>>> import numpy as np
>>> np.set_printoptions(precision=3, suppress=True, linewidth=140, sign=" ")
>>> def rd(a):
...     return np.round(a, 3) + 0
... 
>>> F = np.load("run0.npy")
>>> print(F)
[[-2  1  3 -2]
 [ 2  1  0 -1]
 [-3  0  0 -2]
 [ 0  3  0 -3]]
>>> q, r_ = np.linalg.qr(F)
>>> print(rd(q @ r_))
[[-2.  1.  3. -2.]
 [ 2.  1.  0. -1.]
 [-3.  0.  0. -2.]
 [ 0.  3.  0. -3.]]
>>> print(rd(q))
[[-0.485 -0.302  0.821  0.   ]
 [ 0.485 -0.302  0.176 -0.802]
 [-0.728  0.    -0.43  -0.535]
 [ 0.    -0.905 -0.332  0.267]]
>>> print(np.allclose(r_.T @ r_, F.T @ F))
True
>>> print(rd(np.sort(np.abs(np.linalg.eigvals(F)))))
[ 2.449  2.449  2.449  2.449]
>>> print(rd(np.linalg.det(F)))
36.0
>>> print(F @ F)
[[-3 -7 -6  3]
 [-2  0  6 -2]
 [ 6 -9 -9 12]
 [ 6 -6  0  6]]
>>> print(np.allclose(F, F.T))
False
>>> vec = np.array([2, 0, 2, 2])
>>> rhs = F @ vec
>>> print(rhs)
[ -2   2 -10  -6]
>>> print(rd(np.linalg.solve(F, rhs)))
[ 2.  0.  2.  2.]
>>> print(rd(np.linalg.solve(F.T, F[0])))
[ 1.  0.  0.  0.]
>>> print(rd(np.linalg.solve(F, rhs + F[:, 2])))
[ 2.  0.  3.  2.]
>>> f = np.array([1, -1])
>>> print(np.cross(F[1, :3], F[2, :3]))
[ 0  0  3]
>>> print(np.polyval(f, F[1]))
[ 1  0 -1 -2]
>>> data = np.load("test10.npy")
>>> print(data)
[[ 0  1  1  0  0]
 [ 1  0  0  1  0]
 [ 1  0  0  0  1]
 [ 0  1  0  0  1]
 [ 0  0  1  1  0]]
>>> vals, evecs = np.linalg.eigh(data)
>>> vec = np.array([-3, -1, 8, -9, 9])
>>> print(vec @ data @ vec)
-42
>>> print(rd(evecs * np.abs(vals) @ evecs.T))
[[ 1.294 -0.047 -0.047  0.4    0.4  ]
 [-0.047  1.294  0.4   -0.047  0.4  ]
 [-0.047  0.4    1.294  0.4   -0.047]
 [ 0.4   -0.047  0.4    1.294 -0.047]
 [ 0.4    0.4   -0.047 -0.047  1.294]]
>>> print((np.sign(evecs[:, -1].round(6)) == np.sign(evecs[0, -1].round(6))).astype(int))
[ 1  1  1  1  1]
>>> print(np.abs(data).sum(axis=1).max(), rd(np.abs(vals).max()))
2 2.0
>>> print(rd(vec @ data @ vec / (vec @ vec)), rd(vals[0]), rd(vals[-1]))
-0.178 -1.618 2.0
>>> print(rd(evecs * np.maximum(vals, 0) @ evecs.T))
[[ 0.647  0.476  0.476  0.2    0.2  ]
 [ 0.476  0.647  0.2    0.476  0.2  ]
 [ 0.476  0.2    0.647  0.2    0.476]
 [ 0.2    0.476  0.2    0.647  0.476]
 [ 0.2    0.2    0.476  0.476  0.647]]
>>> print(np.kron(np.eye(2, dtype=int), data))
[[ 0  1  1  0  0  0  0  0  0  0]
 [ 1  0  0  1  0  0  0  0  0  0]
 [ 1  0  0  0  1  0  0  0  0  0]
 [ 0  1  0  0  1  0  0  0  0  0]
 [ 0  0  1  1  0  0  0  0  0  0]
 [ 0  0  0  0  0  0  1  1  0  0]
 [ 0  0  0  0  0  1  0  0  1  0]
 [ 0  0  0  0  0  1  0  0  0  1]
 [ 0  0  0  0  0  0  1  0  0  1]
 [ 0  0  0  0  0  0  0  1  1  0]]
>>> print(np.einsum("ij,ji->", data, data))
10
>>> print(rd(np.linalg.det(2 * data)), rd(np.linalg.det(data)))
64.0 2.0
>>> print(rd(np.linalg.det(data.T)))
2.0
>>> print(rd(np.linalg.det(data[::-1])))
2.0
>>> proj = np.triu(np.array([[1, 6, 9, -9, 3],
...     [6, 3, 8, 8, 5],
...     [-1, -4, 1, 8, 6],
...     [9, -4, -9, -1, 3],
...     [-8, 4, 5, 5, -6]]), 1) + np.eye(5)
>>> other = proj @ data @ np.linalg.inv(proj)
>>> print(rd(np.poly(other)))
[ 1.  0. -5.  0.  5. -2.]
>>> print(proj @ data - data @ proj)
[[ 15.  -9.  -5.  -7. -11.]
 [  8.   2.  -4.  14.  10.]
 [  0.   2.  -3.  15.   5.]
 [  0.   0.  -5.  -5.  -5.]
 [  0.   0.   0.  -8.  -9.]]
>>> vals, evecs = np.linalg.eigh(data)
>>> print(rd(evecs.T @ evecs))
[[ 1.  0.  0.  0.  0.]
 [ 0.  1.  0.  0.  0.]
 [ 0.  0.  1.  0.  0.]
 [ 0.  0.  0.  1.  0.]
 [ 0.  0.  0.  0.  1.]]
>>> print(rd(vals))
[-1.618 -1.618  0.618  0.618  2.   ]
>>> print(rd(evecs.T @ data @ evecs))
[[-1.618  0.     0.     0.     0.   ]
 [ 0.    -1.618  0.     0.     0.   ]
 [ 0.     0.     0.618  0.     0.   ]
 [ 0.     0.     0.     0.618  0.   ]
 [ 0.     0.     0.     0.     2.   ]]
>>> q = data.astype(float).copy()
>>> for j in range(5):
...     q[:, j] -= q[:, :j] @ (q[:, :j].T @ q[:, j])
...     q[:, j] /= np.linalg.norm(q[:, j])
... 
>>> print(rd(q.T @ data))
[[ 1.414  0.     0.     0.707  0.707]
 [ 0.     1.414  0.707  0.     0.707]
 [ 0.     0.     1.225  0.816 -0.408]
 [ 0.     0.     0.     0.913 -0.183]
 [ 0.     0.     0.     0.     0.894]]
>>> print(rd(q.T @ q))
[[ 1.  0.  0.  0.  0.]
 [ 0.  1.  0.  0.  0.]
 [ 0.  0.  1.  0.  0.]
 [ 0.  0.  0.  1.  0.]
 [ 0.  0.  0.  0.  1.]]
>>> other = np.array([[-2, -3, 0, 1], [-3, -1, 2, -3]])
>>> M = other.T @ other
>>> print(M)
[[13  9 -6  7]
 [ 9 10 -2  0]
 [-6 -2  4 -6]
 [ 7  0 -6 10]]
>>> rng = np.random.default_rng(16)
>>> lab = rng.permutation(4)
>>> print(lab)
[ 1  0  3  2]
>>> other = M[lab][:, lab]
>>> print(rd(np.linalg.det(other)), rd(np.linalg.det(M[lab])))
0.0 0.0
>>> print(rd(np.sort(np.abs(np.linalg.eigvals(other)))))
[  0.   0.  11.  26.]
>>> print(other)
[[10  9  0 -2]
 [ 9 13  7 -6]
 [ 0  7 10 -6]
 [-2 -6 -6  4]]
>>> print(np.diag(other))
[ 10  13  10   4]
>>> other = M / np.sqrt((M ** 2).mean(axis=1, keepdims=True))
>>> print(rd(other[3]))
[ 1.029  0.    -0.882  1.47 ]
>>> print(np.linalg.matrix_rank(M - M.mean(axis=1, keepdims=True)))
2
>>> proj = np.triu(np.array([[-6, -8, -3, -4], [2, -2, -9, 0], [0, -9, -2, 5], [-4, -8, -3, 1]]), 1) + np.eye(4)
>>> other = proj @ M @ np.linalg.inv(proj)
>>> print(np.linalg.matrix_rank(other))
2
>>> print(np.trace(other), np.trace(M))
37.0 37
>>> print(other)
[[   -69.   -617.  -5738.  28399.]
 [    63.    532.   4939. -24389.]
 [    29.    230.   2131. -10495.]
 [     7.     56.    519.  -2557.]]
>>> print(rd(np.poly(other)))
[  1. -37. 286.   0.   0.]
>>> print(np.linalg.cond(other) > 100)
True
>>> print([round(float(x), 3) for x in np.linalg.svd(other, compute_uv=False)[:3]])
[39760.129, 12.506, 0.0]
>>> E = np.loadtxt("arr.csv", delimiter=",")
>>> print(E)
[[ 7.  1.  6.]
 [ 0. -6. -7.]
 [ 0.  0.  3.]]
>>> # triangular
>>> other = np.linalg.inv(E)
>>> print(rd(np.linalg.det(E) * np.linalg.det(other)))
1.0
>>> print(rd(np.linalg.cond(E)))
6.784
>>> print(rd(E @ other))
[[ 1.  0.  0.]
 [ 0.  1.  0.]
 [ 0.  0.  1.]]
>>> print([int(np.linalg.matrix_rank(np.linalg.matrix_power(E, p))) for p in range(1, 4)])
[3, 3, 3]
>>> vals, evecs = np.linalg.eig(E)
>>> print(E @ evecs[:, 0] - vals[0] * evecs[:, 0])
[ 0.  0.  0.]
>>> print(rd(np.sort(np.linalg.eigvals(E.T))))
[-6.  3.  7.]
>>> print(vals)
[ 7. -6.  3.]
>>> print(np.prod(vals))
-126.0
>>> print(rd(np.sort(np.linalg.eigvals(np.linalg.inv(E)))))
[-0.167  0.143  0.333]
>>> feats = np.load("block15.npy")
>>> print(feats)
[[ 0  0  0  0]
 [ 2  1  0  0]
 [ 0  0  0  0]
 [ 0  0  2  1]]
>>> # rows and columns are dependent
>>> rk = np.linalg.matrix_rank(feats)
>>> print(rk)
2
>>> N = np.linalg.svd(feats)[2][rk:].T
>>> print(np.linalg.matrix_rank(feats.T @ feats), np.linalg.matrix_rank(feats @ feats.T))
2 2
>>> print([int(np.linalg.matrix_rank(feats[:i])) for i in range(1, len(feats) + 1)])
[0, 1, 1, 2]
>>> print([int(np.linalg.matrix_rank(feats[:, :j + 1])) for j in range(4)])
[1, 1, 2, 2]
>>> print(np.allclose(feats @ N, 0))
True
